$ ipython --no-banner

In [1]: import numpy as np

In [2]: np.set_printoptions(suppress=True, linewidth=200)

In [3]: X = np.loadtxt("m.csv", delimiter=",")

In [4]: X
Out[4]: 
array([[-0.9, -1.4, -1.1,  0.7, -0.3,  1. , -0.2],
       [ 1.5,  3.7,  1.8, -0.5,  0.5,  0.3,  0.4],
       [-0.5,  0.8,  1. , -0.3,  0.2, -0.6, -0.9],
       [ 0.2,  1.4,  1.6,  2.4,  0.7, -2.6, -1. ],
       [ 2. ,  0.7, -0.1,  0.5,  1.5,  0.2,  0. ],
       [-1.6,  0.9,  1.5, -1. , -0.2,  1.6, -0.4]])

In [5]: U, sig = np.linalg.svd(X)
ValueError: too many values to unpack (expected 2)


In [6]: U, sig, Vt = np.linalg.svd(X, full_matrices=False)

In [7]: np.allclose(U * sig @ Vt, X)
Out[7]: True

In [8]: np.abs(U[:, 0]).round(6).argmax()
Out[8]: np.int64(1)

In [9]: U.shape, sig.shape, Vt.shape
Out[9]: ((6, 6), (6,), (6, 7))

In [10]: (sig > 1e-8).sum()
Out[10]: np.int64(6)

In [11]: np.round(U.T @ U, 1) + 0
Out[11]: 
array([[1., 0., 0., 0., 0., 0.],
       [0., 1., 0., 0., 0., 0.],
       [0., 0., 1., 0., 0., 0.],
       [0., 0., 0., 1., 0., 0.],
       [0., 0., 0., 0., 1., 0.],
       [0., 0., 0., 0., 0., 1.]])

In [12]: E = np.load("a.npy")

In [13]: E.round(1)
Out[13]: 
array([[ 0.1, -2.2,  4.2,  1.5],
       [ 2.8,  0.3, -1.5,  3.9],
       [-0.8,  2.1, -3.8, -2.4],
       [-2.6, -0.9,  2.7, -3.2],
       [ 2.3,  1.3, -3.4,  2.5],
       [ 2.2,  1.5, -3.6,  2.3],
       [-2.7, -0.7,  2.2, -3.5],
       [-2.4,  0.9, -0.9, -4.2],
       [-2.8,  0.1,  0.9, -4.1],
       [ 2.3,  1.3, -3.4,  2.5],
       [-2.1,  1.3, -1.8, -3.9],
       [-1.7, -1.8,  4.1, -1.4],
       [-1.2,  2. , -3.3, -2.9],
       [ 0.6, -2.2,  3.9,  2.2],
       [-2.3, -1.3,  3.4, -2.5],
       [ 1.1, -2. ,  3.4,  2.9],
       [-2.8,  0.1,  0.8, -4.1],
       [-1.9,  1.5, -2.2, -3.8],
       [ 2.7, -0.1, -0.8,  4.1],
       [-1.3, -2. ,  4.3, -0.6],
       [-1. ,  2. , -3.5, -2.8],
       [ 2.2, -1.2,  1.6,  4. ],
       [-1.4,  1.9, -3. , -3.2],
       [ 2.7, -0.2, -0.6,  4.1],
       [-2. , -1.7,  3.9, -1.9],
       [ 0.9,  2.1, -4.4,  0.1],
       [ 2. , -1.5,  2.2,  3.8]])

In [14]: np.linalg.inv(E)
LinAlgError: Last 2 dimensions of the array must be square


In [15]: np.unique(E.round(6), axis=0).shape
Out[15]: (27, 4)

In [16]: np.abs(np.diag(np.linalg.qr(E)[1])) > 1e-9
Out[16]: array([ True,  True, False, False])
